$ python3 -q
>>> import numpy as np
>>> np.set_printoptions(precision=2, suppress=True, linewidth=120)
>>> rnd = lambda a: np.round(a, 2) + 0
>>> arr = np.load("layer4.npy")
>>> print(arr)
[[3. 1. 1. 1. 1.]
 [1. 3. 1. 1. 1.]
 [1. 1. 3. 1. 1.]
 [1. 1. 1. 3. 1.]
 [1. 1. 1. 1. 3.]]
>>> u = np.array([-9, 7, -9])
>>> print(np.cross(arr[3, :3], arr[2, :3]))
[ 2. -2.  0.]
>>> print(np.polyval(u, arr[3]))
[-11. -11. -11. -69. -11.]
>>> out = np.array([[-2, -1, 2, 3, 0, 1, 2, -1, 3, 2, -1],
...     [-3, -1, 2, 0, -3, 1, 2, 2, 0, 3, 2],
...     [3, 3, 2, 2, -3, -2, -3, 2, -3, 0, 3],
...     [-3, 3, -1, 3, 1, 3, 3, 3, 2, 3, 2],
...     [3, 1, -3, 0, -3, -1, 1, -3, 2, 2, 3],
...     [-3, 2, 0, 2, -2, -2, 1, -1, -2, 3, -3],
...     [2, 1, -3, -2, 2, 3, 0, 3, 0, 3, -3],
...     [-2, 2, 1, 1, 1, -2, 1, 2, -3, -3, -2],
...     [1, 0, -1, 0, 1, -3, -2, -2, 2, 3, -2],
...     [3, -2, 3, -1, -1, -3, -3, 1, 1, 0, 1],
...     [0, -1, -3, 2, 0, 0, -1, 2, -1, 3, -3]])
>>> m1 = out - out.T
>>> print(m1)
[[ 0  2 -1  6 -3  4  0  1  2 -1 -1]
 [-2  0 -1 -3 -4 -1  1  0  0  5  3]
 [ 1  1  0  3  0 -2  0  1 -2 -3  6]
 [-6  3 -3  0  1  1  5  2  2  4  0]
 [ 3  4  0 -1  0  1 -1 -4  1  3  3]
 [-4  1  2 -1 -1  0 -2  1  1  6 -3]
 [ 0 -1  0 -5  1  2  0  2  2  6 -2]
 [-1  0 -1 -2  4 -1 -2  0 -1 -4 -4]
 [-2  0  2 -2 -1 -1 -2  1  0  2 -1]
 [ 1 -5  3 -4 -3 -6 -6  4 -2  0 -2]
 [ 1 -3 -6  0 -3  3  2  4  1  2  0]]
>>> vec = np.array([-2, -3, -2, 0, 2, -2, 0, -3, 3, -2, 3])
>>> print(rnd(np.linalg.svd(m1, compute_uv=False)))
[15.57 15.57 10.36 10.36  7.94  7.94  3.45  3.45  1.49  1.49  0.  ]
>>> print(rnd(np.linalg.det(m1)))
0.0
>>> print(rnd(np.linalg.eigvals(m1).real))
[0. 0. 0. 0. 0. 0. 0. 0. 0. 0. 0.]
>>> Q = np.linalg.solve(np.eye(11) - m1, np.eye(11) + m1)
>>> print(rnd(Q @ Q.T))
[[1. 0. 0. 0. 0. 0. 0. 0. 0. 0. 0.]
 [0. 1. 0. 0. 0. 0. 0. 0. 0. 0. 0.]
 [0. 0. 1. 0. 0. 0. 0. 0. 0. 0. 0.]
 [0. 0. 0. 1. 0. 0. 0. 0. 0. 0. 0.]
 [0. 0. 0. 0. 1. 0. 0. 0. 0. 0. 0.]
 [0. 0. 0. 0. 0. 1. 0. 0. 0. 0. 0.]
 [0. 0. 0. 0. 0. 0. 1. 0. 0. 0. 0.]
 [0. 0. 0. 0. 0. 0. 0. 1. 0. 0. 0.]
 [0. 0. 0. 0. 0. 0. 0. 0. 1. 0. 0.]
 [0. 0. 0. 0. 0. 0. 0. 0. 0. 1. 0.]
 [0. 0. 0. 0. 0. 0. 0. 0. 0. 0. 1.]]
>>> print(np.allclose(m1 @ m1.T, m1.T @ m1))
True
>>> print((m1 - m1.T) / 2)
[[ 0.  2. -1.  6. -3.  4.  0.  1.  2. -1. -1.]
 [-2.  0. -1. -3. -4. -1.  1.  0.  0.  5.  3.]
 [ 1.  1.  0.  3.  0. -2.  0.  1. -2. -3.  6.]
 [-6.  3. -3.  0.  1.  1.  5.  2.  2.  4.  0.]
 [ 3.  4.  0. -1.  0.  1. -1. -4.  1.  3.  3.]
 [-4.  1.  2. -1. -1.  0. -2.  1.  1.  6. -3.]
 [ 0. -1.  0. -5.  1.  2.  0.  2.  2.  6. -2.]
 [-1.  0. -1. -2.  4. -1. -2.  0. -1. -4. -4.]
 [-2.  0.  2. -2. -1. -1. -2.  1.  0.  2. -1.]
 [ 1. -5.  3. -4. -3. -6. -6.  4. -2.  0. -2.]
 [ 1. -3. -6.  0. -3.  3.  2.  4.  1.  2.  0.]]
>>> print(rnd(np.abs(np.linalg.eigvals(m1)).max()))
15.57
>>> print(rnd(np.sort(np.abs(np.linalg.eigvals(m1)))))
[ 0.    1.49  1.49  3.45  3.45  7.94  7.94 10.36 10.36 15.57 15.57]
>>> m1.inv()
Traceback (most recent call last):
  File "<python-input-21>", line 1, in <module>
    m1.inv()
    ^^^^^^
AttributeError: 'numpy.ndarray' object has no attribute 'inv'
>>> print(rnd(np.linalg.det(m1)))
0.0
>>> rk = np.linalg.matrix_rank(m1)
>>> print(rk)
10
>>> ns = np.linalg.svd(m1)[2][rk:].T
>>> print([int(np.linalg.matrix_rank(m1[:i])) for i in range(1, len(m1) + 1)])
[1, 2, 3, 4, 5, 6, 7, 8, 9, 10, 10]
>>> print(rnd(ns[:, 0] / ns[np.abs(ns[:, 0]).round(6).argmax(), 0]))
[-0.36 -0.55 -0.17  0.12  0.23 -0.12 -0.42 -0.3   1.   -0.1   0.39]
>>> print([int(np.linalg.matrix_rank(m1[:, :j + 1])) for j in range(11)])
[1, 2, 3, 4, 5, 6, 7, 8, 9, 10, 10]
>>> print(np.allclose(m1 @ ns, 0))
True
>>> G = m1.T @ m1
>>> print(np.linalg.matrix_rank(G))
10
>>> print((m1 @ m1.T).shape)
(11, 11)
>>> print(np.diag(G))
[ 73  66  65 105  63  74  79  60  24 156  89]
>>> E = np.load("test4.npy")
>>> print(E)
[[-2.  4.  0.  0.  0.  0.  0.]
 [ 4. -2.  4.  0.  0.  0.  0.]
 [ 0.  4.  2.  4.  0.  0.  0.]
 [ 0.  0.  4. -1.  4.  0.  0.]
 [ 0.  0.  0.  4.  0.  4.  0.]
 [ 0.  0.  0.  0.  4.  3.  4.]
 [ 0.  0.  0.  0.  0.  4. -3.]]
>>> vec = np.array([-1, 1, 3, 2, -2, -3, -1])
>>> print(E @ vec)
[  6.   6.  18.   2.  -4. -21.  -9.]
>>> print((E * vec).sum(axis=1))
[  6.   6.  18.   2.  -4. -21.  -9.]
>>> print(E @ np.eye(7)[4])
[0. 0. 0. 4. 0. 4. 0.]
>>> print(E * vec)
[[  2.   4.   0.   0.  -0.  -0.  -0.]
 [ -4.  -2.  12.   0.  -0.  -0.  -0.]
 [ -0.   4.   6.   8.  -0.  -0.  -0.]
 [ -0.   0.  12.  -2.  -8.  -0.  -0.]
 [ -0.   0.   0.   8.  -0. -12.  -0.]
 [ -0.   0.   0.   0.  -8.  -9.  -4.]
 [ -0.   0.   0.   0.  -0. -12.   3.]]
>>> print(E @ np.ones(7))
[ 2.  6. 10.  7.  8. 11.  1.]
>>> out = np.linalg.inv(E)
>>> print(rnd(np.linalg.slogdet(E)[0]))
1.0
>>> print((np.abs(out) > 1e-9).astype(int))
[[1 1 1 1 1 1 1]
 [1 1 1 1 1 1 1]
 [1 1 1 1 1 1 1]
 [1 1 1 1 1 1 1]
 [1 1 1 1 1 1 1]
 [1 1 1 1 1 1 1]
 [1 1 1 1 1 1 1]]
>>> print(rnd(E @ out))
[[1. 0. 0. 0. 0. 0. 0.]
 [0. 1. 0. 0. 0. 0. 0.]
 [0. 0. 1. 0. 0. 0. 0.]
 [0. 0. 0. 1. 0. 0. 0.]
 [0. 0. 0. 0. 1. 0. 0.]
 [0. 0. 0. 0. 0. 1. 0.]
 [0. 0. 0. 0. 0. 0. 1.]]
